$ ipython --no-banner

In [1]: import numpy as np

In [2]: import numpy.linalg as la

In [3]: np.set_printoptions(precision=2, suppress=True, linewidth=160)

In [4]: arr = np.array([[-0.5, 0.6, 2.0], [1.4, 0.1, -6.0], [-1.6, 1.2, 30.0]])

In [5]: print(arr)
[[-0.5  0.6  2. ]
 [ 1.4  0.1 -6. ]
 [-1.6  1.2 30. ]]

In [6]: # column 2 is much longer than the rest

In [7]: Y = la.inv(arr)

In [8]: print(np.round(arr @ Y, 2) + 0)
[[1. 0. 0.]
 [0. 1. 0.]
 [0. 0. 1.]]

In [9]: print(la.inv(Y))
[[-0.5  0.6  2. ]
 [ 1.4  0.1 -6. ]
 [-1.6  1.2 30. ]]

In [10]: print(round(la.det(arr) * la.det(Y), 2))
1.0

In [11]: P = np.triu(np.array([[0, 0, 0], [0, 1, 0], [2, -1, -2]]), 1) + np.eye(3)

In [12]: Y = P @ arr @ la.inv(P)

In [13]: print(np.round(la.det(Y), 2))
-20.86

In [14]: X = np.arange(30).reshape(10, 3) + 4

In [15]: print(X)
[[ 4  5  6]
 [ 7  8  9]
 [10 11 12]
 [13 14 15]
 [16 17 18]
 [19 20 21]
 [22 23 24]
 [25 26 27]
 [28 29 30]
 [31 32 33]]

In [16]: Xs = X - X.mean(axis=1)
ValueError: operands could not be broadcast together with shapes (10,3) (10,) 


In [17]: Xs = X - X.mean(axis=0)

In [18]: Uu, sigma, Vt = la.svd(Xs, full_matrices=False)

In [19]: print(sigma.round(2) + 0)
[47.2  0.   0. ]

In [20]: print(np.searchsorted(np.cumsum(sigma ** 2) / (sigma ** 2).sum(), 0.9) + 1)
1

In [21]: print(np.round(sigma ** 2 / (sigma ** 2).sum(), 2) + 0)
[1. 0. 0.]

In [22]: print(np.abs(Uu[:, 0]).argmax())
9

In [23]: print((np.sign(Uu[:, 0]) == np.sign(Uu[0, 0])).astype(int))
[1 1 1 1 1 0 0 0 0 0]

In [24]: print(la.matrix_rank(Xs))
1

In [25]: print(np.abs(Vt[0]).argmax())
0

In [26]: f = np.array([1, 1, -2, -2, 0, 2, -2]) + 0.5

In [27]: E = np.outer(f, f) / (f @ f)

In [28]: print(E)
[[ 0.13  0.13 -0.13 -0.13  0.04  0.21 -0.13]
 [ 0.13  0.13 -0.13 -0.13  0.04  0.21 -0.13]
 [-0.13 -0.13  0.13  0.13 -0.04 -0.21  0.13]
 [-0.13 -0.13  0.13  0.13 -0.04 -0.21  0.13]
 [ 0.04  0.04 -0.04 -0.04  0.01  0.07 -0.04]
 [ 0.21  0.21 -0.21 -0.21  0.07  0.35 -0.21]
 [-0.13 -0.13  0.13  0.13 -0.04 -0.21  0.13]]

In [29]: # symmetric, so the eigenvalues are real

In [30]: print(la.matrix_rank(E, rtol=0.1))
1

In [31]: print(la.cond(E) > 100)
True

In [32]: print(round(la.norm(E, 2) / la.norm(E), 2))
1.0

In [33]: print(np.argsort(-la.norm(E, axis=0).round(6), kind="stable")[:3])
[5 0 1]

In [34]: vals, V = la.eigh(E)

In [35]: print(round(vals.sum(), 2), np.trace(E))
1.0 1.0

In [36]: print(np.abs(V[:, -1]).round(6).argmax())
5

In [37]: A = np.loadtxt("m.csv", delimiter=",")

In [38]: print(A)
[[-0.2   0.5  -0.8  -1.2   1.2  -0.3   0.82]
 [ 1.9   1.2  -1.5   0.9   1.7  -0.7   1.49]
 [-0.9   0.8   0.1   1.8  -0.2   0.6  -0.22]
 [ 1.5   0.1   1.2  -1.2   0.3   1.3  -1.09]
 [-1.2  -0.7  -0.1  -0.1   1.    0.2   0.13]
 [-0.2   0.7  -0.6  -0.5   2.3   1.1   0.63]
 [-0.3  -1.6   0.2  -0.8   0.2   0.1  -0.19]
 [ 0.9   0.4   0.2   0.3  -1.5  -0.2  -0.23]
 [ 0.4   1.   -0.2  -0.1  -0.1  -0.8   0.22]
 [-0.8  -0.7   2.2   1.    0.1   0.1  -2.14]
 [ 1.   -2.1  -0.2  -1.   -0.1   1.2   0.19]
 [ 1.4  -0.1  -0.3   0.   -1.2  -0.3   0.3 ]
 [-0.9   1.    0.6   0.   -0.9  -0.9  -0.65]
 [ 1.5  -1.3   0.3   1.5   0.2  -0.9  -0.32]
 [-0.6   0.5  -1.4   1.9  -2.6  -0.6   1.45]
 [-0.7   0.7  -0.1   0.1   1.3   0.2   0.12]
 [ 0.6   1.3   1.2  -0.5  -0.1  -0.1  -1.17]
 [-1.7   0.5  -0.8  -0.4   0.2   0.5   0.86]
 [-0.1  -1.5   0.6  -0.9   0.3   0.9  -0.51]
 [-0.2  -0.5   1.6   1.   -1.3   0.5  -1.55]
 [ 0.2   0.8  -2.3  -0.2   0.9   1.7   2.43]
 [ 0.2  -0.1  -0.3   1.5  -0.6   1.1   0.3 ]
 [ 0.4   2.1   2.9   1.2   0.4   0.5  -2.94]
 [ 0.8  -1.3  -0.8   0.2   0.4   0.3   0.76]]

In [39]: d = la.norm(A[:, None] - A[None], axis=-1)

In [40]: print(d.shape)
(24, 24)

In [41]: print(d.mean(axis=1).argmax())
22

In [42]: print(d[:5, :5])
[[0.   3.26 3.77 3.75 2.21]
 [3.26 0.   4.43 5.07 4.4 ]
 [3.77 4.43 0.   4.24 2.78]
 [3.75 5.07 4.24 0.   3.74]
 [2.21 4.4  2.78 3.74 0.  ]]

In [43]: C2 = np.cov(A, rowvar=False)

In [44]: print(np.round(la.eigvalsh(C2)[::-1], 2) + 0)
[2.85 1.5  1.24 0.89 0.53 0.43 0.  ]

In [45]: print(np.argsort(-A.std(axis=0).round(6), kind="stable"))
[6 2 4 1 3 0 5]

In [46]: print(round(np.corrcoef(A[:, 1], A[:, 0])[0, 1], 2))
-0.08

In [47]: print(A.std(axis=0))
[0.93 1.05 1.15 0.93 1.06 0.73 1.15]

In [48]: basis = A[[10, 3]].astype(float)

In [49]: for _ in range(7):
    ...:     z = la.norm(A[:, None] - basis, axis=-1).argmin(axis=1)
    ...:     basis = np.array([A[z == j].mean(axis=0) for j in range(2)])
    ...: 

In [50]: print(z)
[0 0 1 1 0 0 0 1 0 1 0 0 1 0 0 0 1 0 0 1 0 0 1 0]

In [51]: print(basis)
[[ 0.15 -0.18 -0.52  0.06  0.32  0.23  0.54]
 [ 0.07  0.56  1.25  0.45 -0.4   0.23 -1.25]]

In [52]: print(basis[1] - basis[0])
[-0.08  0.74  1.77  0.39 -0.72 -0.01 -1.79]

In [53]: print(np.count_nonzero(basis))
14

In [54]: print(basis.shape)
(2, 7)

In [55]: la.rank(basis)
AttributeError: module 'numpy.linalg' has no attribute 'rank'


In [56]: print(basis - basis[0])
[[ 0.    0.    0.    0.    0.    0.    0.  ]
 [-0.08  0.74  1.77  0.39 -0.72 -0.01 -1.79]]

In [57]: F, _ = la.qr(np.array([[0.3, -0.7, 1.7, 1.0, -1.2, 0.1, 0.0, 0.5, -0.4, -1.3],
    ...:     [-0.9, 1.0, -0.2, 0.5, -1.1, -0.1, 0.3, -0.3, 0.1, 0.2],
    ...:     [1.1, 1.0, -0.1, -0.2, 0.3, 0.3, 0.5, -0.6, -1.2, -1.4],
    ...:     [1.4, 0.2, -0.9, -1.4, 0.1, 0.5, 0.0, -1.0, 1.9, 0.0],
    ...:     [2.1, 0.2, 1.1, -1.4, -0.9, -0.5, 0.5, 1.6, -0.6, -0.8],
    ...:     [-0.4, 0.7, -1.3, -1.4, 0.8, 0.7, 0.6, 1.0, -0.7, -2.1],
    ...:     [2.3, -1.1, -1.0, -0.9, -1.1, 0.0, 0.0, -1.2, -1.4, -1.4],
    ...:     [-0.3, 1.1, 1.0, -0.4, -0.1, 0.1, 0.7, 0.5, 0.9, -0.1],
    ...:     [1.7, -0.6, 1.0, 0.1, 0.6, -0.1, 1.6, 0.4, 0.9, 0.6],
    ...:     [1.6, 0.1, -0.6, 0.5, 0.4, -1.8, -1.9, -1.7, -1.5, 0.2]]))

In [58]: print(F.round(2) + 0)
[[-0.07  0.28  0.51  0.13  0.3   0.27  0.36  0.3  -0.1  -0.5 ]
 [ 0.2  -0.37 -0.02  0.3   0.61  0.05 -0.48  0.   -0.35 -0.06]
 [-0.25 -0.52  0.02  0.29 -0.09  0.56  0.16  0.25  0.29  0.29]
 [-0.32 -0.19 -0.27 -0.24  0.02  0.25  0.37 -0.39 -0.61 -0.1 ]
 [-0.48 -0.24  0.37 -0.42  0.21 -0.41 -0.03  0.31 -0.1   0.28]
 [ 0.09 -0.27 -0.38 -0.39 -0.17  0.05 -0.15  0.51  0.05 -0.55]
 [-0.52  0.31 -0.36 -0.08  0.46  0.14 -0.19 -0.15  0.44 -0.11]
 [ 0.07 -0.46  0.37 -0.18  0.   -0.08  0.01 -0.55  0.4  -0.38]
 [-0.39  0.14  0.3   0.07 -0.47  0.24 -0.62 -0.08 -0.22 -0.16]
 [-0.36 -0.16 -0.18  0.61 -0.15 -0.54  0.16  0.04 -0.02 -0.31]]

In [59]: rng = np.random.default_rng(6105)

In [60]: Y = F + rng.integers(-2, 3, (10, 3)) @ rng.integers(-2, 3, (3, 10))

In [61]: print(Y.round(2) + 0)
[[ -2.07  -1.72  -3.49  -1.87  -3.7    4.27  -1.64  -5.7    1.9   -4.5 ]
 [  4.2   -2.37   3.98  -3.7   -3.39   2.05  -4.48   0.     1.65  -4.06]
 [  1.75   7.48   0.02   6.29   7.91  -5.44  -1.84   2.25   0.29   4.29]
 [  2.68   5.81   1.73   3.76   6.02  -4.75  -1.63   2.61  -0.61   2.9 ]
 [  1.52   4.76   0.37   2.58   4.21  -3.41  -3.03   0.31   0.9    1.28]
 [ -3.91  -4.27  -4.38  -2.39  -4.17   4.05   1.85  -3.49   0.05  -2.55]
 [ -8.52   4.31 -10.36   6.92   6.46  -1.86   4.81  -4.15  -1.56   4.89]
 [  5.07   1.54   4.37  -1.18   0.    -1.08  -4.99   0.45   2.4   -2.38]
 [  2.61  -5.86   4.3   -6.93  -8.47   5.24  -3.62  -1.08   1.78  -6.16]
 [ -3.36   2.84  -4.18   4.61   3.85  -2.54   2.16  -0.96  -1.02   2.69]]

In [62]: print(np.round(la.svd(Y - F, compute_uv=False), 2) + 0)
[31.37 21.82  8.94  0.    0.    0.    0.    0.    0.    0.  ]

In [63]: print(la.matrix_rank(Y - F, tol=1e-8))
3

In [64]: print(Y - F)
[[ -2.  -2.  -4.  -2.  -4.   4.  -2.  -6.   2.  -4.]
 [  4.  -2.   4.  -4.  -4.   2.  -4.   0.   2.  -4.]
 [  2.   8.   0.   6.   8.  -6.  -2.   2.   0.   4.]
 [  3.   6.   2.   4.   6.  -5.  -2.   3.   0.   3.]
 [  2.   5.   0.   3.   4.  -3.  -3.   0.   1.   1.]
 [ -4.  -4.  -4.  -2.  -4.   4.   2.  -4.   0.  -2.]
 [ -8.   4. -10.   7.   6.  -2.   5.  -4.  -2.   5.]
 [  5.   2.   4.  -1.   0.  -1.  -5.   1.   2.  -2.]
 [  3.  -6.   4.  -7.  -8.   5.  -3.  -1.   2.  -6.]
 [ -3.   3.  -4.   4.   4.  -2.   2.  -1.  -1.   3.]]

In [65]: print(np.abs(Y - F).sum(axis=1))
[32. 30. 38. 34. 22. 30. 53. 23. 45. 27.]
